In [1]: import numpy as np

In [2]: import numpy.linalg as la

In [3]: np.set_printoptions(precision=3, suppress=True, linewidth=140)

In [4]: tidy = lambda a: np.round(a, 3) + 0

In [5]: s = 3 * 0.7 ** np.arange(5)

In [6]: rng = np.random.default_rng(2)

In [7]: arr = rng.normal(size=(34, 5)) * rng.permutation(s)

In [8]: print(tidy(arr))
[[ 0.195 -0.768 -0.298 -5.127  5.399]
 [ 1.177 -0.478  0.557  0.591 -1.661]
 [ 1.006 -0.457 -0.237 -1.664  1.365]
 [-0.102  0.802 -0.437  0.266 -2.677]
 [ 0.866  0.276  0.238  0.862 -3.032]
 [ 0.806  3.023 -1.18  -3.632 -4.514]
 [ 0.866  0.189  0.777  1.517  0.632]
 [ 0.292 -0.25   0.626 -2.372 -1.266]
 [ 0.25   2.648 -0.551 -2.266 -1.69 ]
 [ 0.997 -0.345  0.954 -3.932  3.386]
 [ 1.065 -2.085  0.111  2.553  0.264]
 [ 1.029  3.491  0.197 -0.589 -2.313]
 [ 0.667 -0.289 -0.129 -0.221  1.95 ]
 [-1.097 -2.249 -1.753  2.517  0.221]
 [ 1.554 -0.013 -0.535  1.004 -0.23 ]
 [-1.291 -1.301  1.273  0.744  1.249]
 [-0.285 -1.014  0.642 -0.22  -2.277]
 [-0.138 -1.331  0.137  2.371 -2.508]
 [ 1.47  -0.981  0.111 -1.756 -0.667]
 [ 0.049 -0.639 -0.506 -1.424 -2.463]
 [-1.616 -0.387  0.289  1.908  1.941]
 [ 2.529  0.468 -0.329  3.93  -3.142]
 [ 0.997 -1.404  0.255 -4.134  2.698]
 [-0.163 -1.422  1.209  1.607  0.137]
 [-0.767 -0.064 -0.118  1.522  2.394]
 [-0.687 -0.808 -0.383 -2.834 -1.775]
 [-0.095  1.016  0.951 -1.698  1.653]
 [-0.457  3.051 -0.035  1.054 -2.808]
 [-0.834  0.296 -0.277  0.742 -4.685]
 [ 0.681 -1.322  1.241 -0.606  3.292]
 [-1.435  0.631 -0.64  -1.022  0.074]
 [-0.326  0.388  0.539  1.371 -0.262]
 [-1.403 -1.183 -0.141 -4.456  2.256]
 [-0.247 -0.369  0.683  1.403  0.663]]

In [9]: d = la.norm(arr[:, None] - arr[None], axis=-1)

In [10]: print(d.shape)
(34, 34)

In [11]: print(la.matrix_rank(d ** 2))
7

In [12]: print(d.mean(axis=1).argmax())
0

In [13]: print((d + 1e9 * np.eye(34)).round(6).argmin(axis=1))
[ 9  4 12  4  3  8 33 25 11 22 23  8  2 10  6 33 19  4  7 25 24  4  9 33 20  7  2 11  3 12 26 33 22 31]

In [14]: M2 = arr / la.norm(arr, axis=1, keepdims=True)

In [15]: cov = M2 @ M2.T

In [16]: print((cov - 2 * np.eye(34)).round(6).argmax(axis=1))
[ 9  4 22 28  3  8 33 25  5 22 23  8 29 10 21 20 28 21  7 25 24  4  9 33 20  7  9 11  3 12 32 33  0 23]

In [17]: A = np.loadtxt("w.csv", delimiter=",")

In [18]: print(A)
[[ -3.289   3.713   4.62   -2.007]
 [ -8.386   3.558  -2.834   1.021]
 [ -2.848   1.364   3.434   0.763]
 [ -8.137   1.152   2.51    0.175]
 [ -4.388   0.994  12.643  -0.336]
 [-11.279  -0.459 -14.329  -2.488]
 [ -3.405   1.873 -15.31   -0.457]
 [ -0.214  -2.43    7.128  -1.826]
 [  0.6    -0.378   4.072   1.477]
 [  0.567   0.655  -4.512  -0.872]
 [  1.268   0.9    -2.838  -0.632]
 [ -2.062   2.51    0.939   1.607]
 [ -5.997  -2.249   5.632   2.116]
 [ -7.228   1.224   3.794   1.043]
 [-11.724  -3.482  -7.813  -1.913]
 [  5.767  -0.716  11.375  -0.829]
 [  1.651  -5.412   5.792   1.089]
 [ -4.519  -2.244  -8.055   1.769]
 [ -5.574   2.116   6.114   0.113]]

In [19]: Q, V = la.qr(A[:, :2])[0], la.qr(A[:, 2:])[0]

In [20]: s = la.svd(Q.T @ V, compute_uv=False)

In [21]: print((s > 0.9).sum())
0

In [22]: print(tidy(np.degrees(np.arccos(s.clip(0, 1)))))
[73.511 88.687]
